% ipython --no-banner

In [1]: import numpy as np

In [2]: np.set_printoptions(suppress=True, linewidth=160)

In [3]: E = np.loadtxt("x.csv", delimiter=",")

In [4]: E
Out[4]: 
array([[ 0.403,  0.52 , -0.84 , -0.718],
       [-0.295,  0.327,  0.982, -0.091],
       [-2.062,  0.614,  4.301, -0.303]])

In [5]: rng = np.random.default_rng(99)

In [6]: out = E + rng.integers(-2, 3, (3, 2)) @ rng.integers(-2, 3, (2, 4))

In [7]: out.round(3)
Out[7]: 
array([[ 4.403,  4.52 ,  3.16 ,  1.282],
       [ 1.705,  2.327,  2.982,  0.909],
       [-6.062, -3.386,  0.301, -2.303]])

In [8]: np.abs(out - E).sum(axis=1)
Out[8]: array([14.,  7., 14.])

In [9]: np.linalg.matrix_rank(out - E, tol=1e-8)
Out[9]: np.int64(1)

In [10]: W2 = np.sign(np.array([[0, -2, 1, 0], [-3, -2, 1, -1], [-2, 1, 3, 3], [-1, 1, 2, -2]]))

In [11]: out = (np.tril(W2, -1) + np.eye(4)) @ (np.triu(W2, 1) + np.eye(4))

In [12]: ev = np.array([7, 6, 3, 5])

In [13]: W0 = np.rint(out * ev @ np.linalg.inv(out)) + 0

In [14]: W0
Out[14]: 
array([[  8.,   6., -11.,   6.],
       [ -2.,   3.,   4.,  -2.],
       [ -2.,   0.,   5.,   0.],
       [ -2.,   0.,   0.,   5.]])

In [15]: W0 @ W0
Out[15]: 
array([[  62.,   66., -119.,   66.],
       [ -26.,   -3.,   54.,  -28.],
       [ -26.,  -12.,   47.,  -12.],
       [ -26.,  -12.,   22.,   13.]])

In [16]: (W0 - W0.T) / 2
Out[16]: 
array([[ 0. ,  4. , -4.5,  4. ],
       [-4. ,  0. ,  2. , -1. ],
       [ 4.5, -2. ,  0. ,  0. ],
       [-4. ,  1. ,  0. ,  0. ]])

In [17]: np.allclose(W0, W0.T)
Out[17]: False

In [18]: np.allclose(W0 @ W0.T, W0.T @ W0)
Out[18]: False

In [19]: round(float(np.linalg.det(W0[::-1])), 3)
Out[19]: 630.0

In [20]: round(np.linalg.det(2 * W0), 3), round(float(np.linalg.det(W0)), 3)
Out[20]: (np.float64(10080.0), 630.0)

In [21]: np.kron(np.eye(2, dtype=int), W0)
Out[21]: 
array([[  8.,   6., -11.,   6.,   0.,   0.,  -0.,   0.],
       [ -2.,   3.,   4.,  -2.,  -0.,   0.,   0.,  -0.],
       [ -2.,   0.,   5.,   0.,  -0.,   0.,   0.,   0.],
       [ -2.,   0.,   0.,   5.,  -0.,   0.,   0.,   0.],
       [  0.,   0.,  -0.,   0.,   8.,   6., -11.,   6.],
       [ -0.,   0.,   0.,  -0.,  -2.,   3.,   4.,  -2.],
       [ -0.,   0.,   0.,   0.,  -2.,   0.,   5.,   0.],
       [ -0.,   0.,   0.,   0.,  -2.,   0.,   0.,   5.]])

In [22]: round(np.linalg.eigvals(W0).sum().real, 3)
Out[22]: np.float64(21.0)

In [23]: np.round(np.poly(W0), 3)
Out[23]: array([   1.,  -21.,  161., -531.,  630.])
